$ python -q
>>> import numpy as np
>>> from numpy import linalg as LA
>>> np.set_printoptions(precision=3, suppress=True, linewidth=120, sign=" ")
>>> def tidy(a):
...     return np.round(a, 3) + 0
... 
>>> M = np.load("a.npy")
>>> M
array([[ 1.   ,  0.7  ,  0.49 ,  0.343],
       [ 0.7  ,  1.   ,  0.7  ,  0.49 ],
       [ 0.49 ,  0.7  ,  1.   ,  0.7  ],
       [ 0.343,  0.49 ,  0.7  ,  1.   ]])
>>> rng = np.random.default_rng(472597)
>>> lab = rng.permutation(4)
>>> A2 = M[:, lab] * rng.choice([-1, 1], 4)
>>> A2
array([[ 0.343,  0.49 , -1.   , -0.7  ],
       [ 0.49 ,  0.7  , -0.7  , -1.   ],
       [ 0.7  ,  1.   , -0.49 , -0.7  ],
       [ 1.   ,  0.7  , -0.343, -0.49 ]])
>>> Uu, _, vt = LA.svd(M.T @ A2)
>>> tidy(LA.lstsq(M, A2)[0])
array([[ 0.,  0., -1.,  0.],
       [ 0.,  0.,  0., -1.],
       [ 0.,  1.,  0.,  0.],
       [ 1.,  0.,  0.,  0.]])
>>> lab
array([ 3,  2,  0,  1])
>>> tidy(Uu @ vt)
array([[ 0.,  0., -1.,  0.],
       [ 0.,  0.,  0., -1.],
       [ 0.,  1.,  0.,  0.],
       [ 1.,  0.,  0.,  0.]])
>>> m1 = np.load("arr.npy")
>>> m1
array([[ 0.,  0.,  6.],
       [ 0.,  0.,  1.],
       [ 6.,  1.,  0.]])
>>> evals, vecs = LA.eigh(m1)
>>> x = np.array([1, 2, 1])
>>> tidy(vecs * np.abs(evals) @ vecs.T)
array([[ 5.918,  0.986,  0.   ],
       [ 0.986,  0.164,  0.   ],
       [ 0.   ,  0.   ,  6.083]])
>>> x @ m1 @ x
np.float64(16.0)
>>> (np.sign(vecs[:, -1].round(6)) == np.sign(vecs[0, -1].round(6))).astype(int)
array([ 1,  1,  1])
>>> tidy(LA.eigvalsh(m1[1:, 1:]))
array([-1.,  1.])
